$ ipython --no-banner

In [1]: import numpy as np

In [2]: import numpy.linalg as la

In [3]: np.set_printoptions(precision=1, suppress=True, linewidth=160, sign=" ")

In [4]: rd = lambda a: np.round(a, 1) + 0

In [5]: feats = np.loadtxt("out1.csv", delimiter=",")

In [6]: feats
Out[6]: 
array([[ 0.,  0.,  0.,  0.,  1.,  0.,  0.,  0.,  0.],
       [ 0.,  0.,  0.,  0.,  0.,  0.,  0.,  0.,  1.],
       [ 0.,  0.,  0.,  0.,  0.,  0.,  1.,  0.,  0.],
       [ 0.,  0.,  0.,  0.,  0.,  1.,  0.,  0.,  0.],
       [ 0.,  1.,  0.,  0.,  0.,  0.,  0.,  0.,  0.],
       [ 0.,  0.,  0.,  1.,  0.,  0.,  0.,  0.,  0.],
       [ 1.,  0.,  0.,  0.,  0.,  0.,  0.,  0.,  0.],
       [ 0.,  0.,  1.,  0.,  0.,  0.,  0.,  0.,  0.],
       [ 0.,  0.,  0.,  0.,  0.,  0.,  0.,  1.,  0.]])

In [7]: def softmax(z):
   ...:     e = np.exp(z - z.max(axis=-1, keepdims=True))
   ...:     return e / e.sum(axis=-1, keepdims=True)
   ...: 

In [8]: rd(softmax(feats[5]))
Out[8]: array([ 0.1,  0.1,  0.1,  0.3,  0.1,  0.1,  0.1,  0.1,  0.1])

In [9]: rd(softmax(10 * feats[5]))
Out[9]: array([ 0.,  0.,  0.,  1.,  0.,  0.,  0.,  0.,  0.])

In [10]: S = feats @ feats.T / np.sqrt(9)

In [11]: rd(softmax(S + np.triu(np.full(S.shape, -np.inf), 1)))
Out[11]: 
array([[ 1. ,  0. ,  0. ,  0. ,  0. ,  0. ,  0. ,  0. ,  0. ],
       [ 0.4,  0.6,  0. ,  0. ,  0. ,  0. ,  0. ,  0. ,  0. ],
       [ 0.3,  0.3,  0.4,  0. ,  0. ,  0. ,  0. ,  0. ,  0. ],
       [ 0.2,  0.2,  0.2,  0.3,  0. ,  0. ,  0. ,  0. ,  0. ],
       [ 0.2,  0.2,  0.2,  0.2,  0.3,  0. ,  0. ,  0. ,  0. ],
       [ 0.2,  0.2,  0.2,  0.2,  0.2,  0.2,  0. ,  0. ,  0. ],
       [ 0.1,  0.1,  0.1,  0.1,  0.1,  0.1,  0.2,  0. ,  0. ],
       [ 0.1,  0.1,  0.1,  0.1,  0.1,  0.1,  0.1,  0.2,  0. ],
       [ 0.1,  0.1,  0.1,  0.1,  0.1,  0.1,  0.1,  0.1,  0.1]])

In [12]: rd(softmax(S)[5] @ feats)
Out[12]: array([ 0.1,  0.1,  0.1,  0.1,  0.1,  0.1,  0.1,  0.1,  0.1])

In [13]: rd(softmax(S))
Out[13]: 
array([[ 0.1,  0.1,  0.1,  0.1,  0.1,  0.1,  0.1,  0.1,  0.1],
       [ 0.1,  0.1,  0.1,  0.1,  0.1,  0.1,  0.1,  0.1,  0.1],
       [ 0.1,  0.1,  0.1,  0.1,  0.1,  0.1,  0.1,  0.1,  0.1],
       [ 0.1,  0.1,  0.1,  0.1,  0.1,  0.1,  0.1,  0.1,  0.1],
       [ 0.1,  0.1,  0.1,  0.1,  0.1,  0.1,  0.1,  0.1,  0.1],
       [ 0.1,  0.1,  0.1,  0.1,  0.1,  0.1,  0.1,  0.1,  0.1],
       [ 0.1,  0.1,  0.1,  0.1,  0.1,  0.1,  0.1,  0.1,  0.1],
       [ 0.1,  0.1,  0.1,  0.1,  0.1,  0.1,  0.1,  0.1,  0.1],
       [ 0.1,  0.1,  0.1,  0.1,  0.1,  0.1,  0.1,  0.1,  0.1]])

In [14]: th = np.radians(30)

In [15]: Rm = np.eye(9)

In [16]: Rm[7, 7] = Rm[8, 8] = np.cos(th)

In [17]: Rm[7, 8], Rm[8, 7] = -np.sin(th), np.sin(th)

In [18]: rd(Rm)
Out[18]: 
array([[ 1. ,  0. ,  0. ,  0. ,  0. ,  0. ,  0. ,  0. ,  0. ],
       [ 0. ,  1. ,  0. ,  0. ,  0. ,  0. ,  0. ,  0. ,  0. ],
       [ 0. ,  0. ,  1. ,  0. ,  0. ,  0. ,  0. ,  0. ,  0. ],
       [ 0. ,  0. ,  0. ,  1. ,  0. ,  0. ,  0. ,  0. ,  0. ],
       [ 0. ,  0. ,  0. ,  0. ,  1. ,  0. ,  0. ,  0. ,  0. ],
       [ 0. ,  0. ,  0. ,  0. ,  0. ,  1. ,  0. ,  0. ,  0. ],
       [ 0. ,  0. ,  0. ,  0. ,  0. ,  0. ,  1. ,  0. ,  0. ],
       [ 0. ,  0. ,  0. ,  0. ,  0. ,  0. ,  0. ,  0.9, -0.5],
       [ 0. ,  0. ,  0. ,  0. ,  0. ,  0. ,  0. ,  0.5,  0.9]])

In [19]: B = feats @ Rm.T

In [20]: rd(B)
Out[20]: 
array([[ 0. ,  0. ,  0. ,  0. ,  1. ,  0. ,  0. ,  0. ,  0. ],
       [ 0. ,  0. ,  0. ,  0. ,  0. ,  0. ,  0. , -0.5,  0.9],
       [ 0. ,  0. ,  0. ,  0. ,  0. ,  0. ,  1. ,  0. ,  0. ],
       [ 0. ,  0. ,  0. ,  0. ,  0. ,  1. ,  0. ,  0. ,  0. ],
       [ 0. ,  1. ,  0. ,  0. ,  0. ,  0. ,  0. ,  0. ,  0. ],
       [ 0. ,  0. ,  0. ,  1. ,  0. ,  0. ,  0. ,  0. ,  0. ],
       [ 1. ,  0. ,  0. ,  0. ,  0. ,  0. ,  0. ,  0. ,  0. ],
       [ 0. ,  0. ,  1. ,  0. ,  0. ,  0. ,  0. ,  0. ,  0. ],
       [ 0. ,  0. ,  0. ,  0. ,  0. ,  0. ,  0. ,  0.9,  0.5]])

In [21]: rd(la.svd(feats, compute_uv=False)), rd(la.svd(B, compute_uv=False))
Out[21]: 
(array([ 1.,  1.,  1.,  1.,  1.,  1.,  1.,  1.,  1.]),
 array([ 1.,  1.,  1.,  1.,  1.,  1.,  1.,  1.,  1.]))

In [22]: np.allclose(la.norm(feats, axis=1), la.norm(B, axis=1))
Out[22]: True
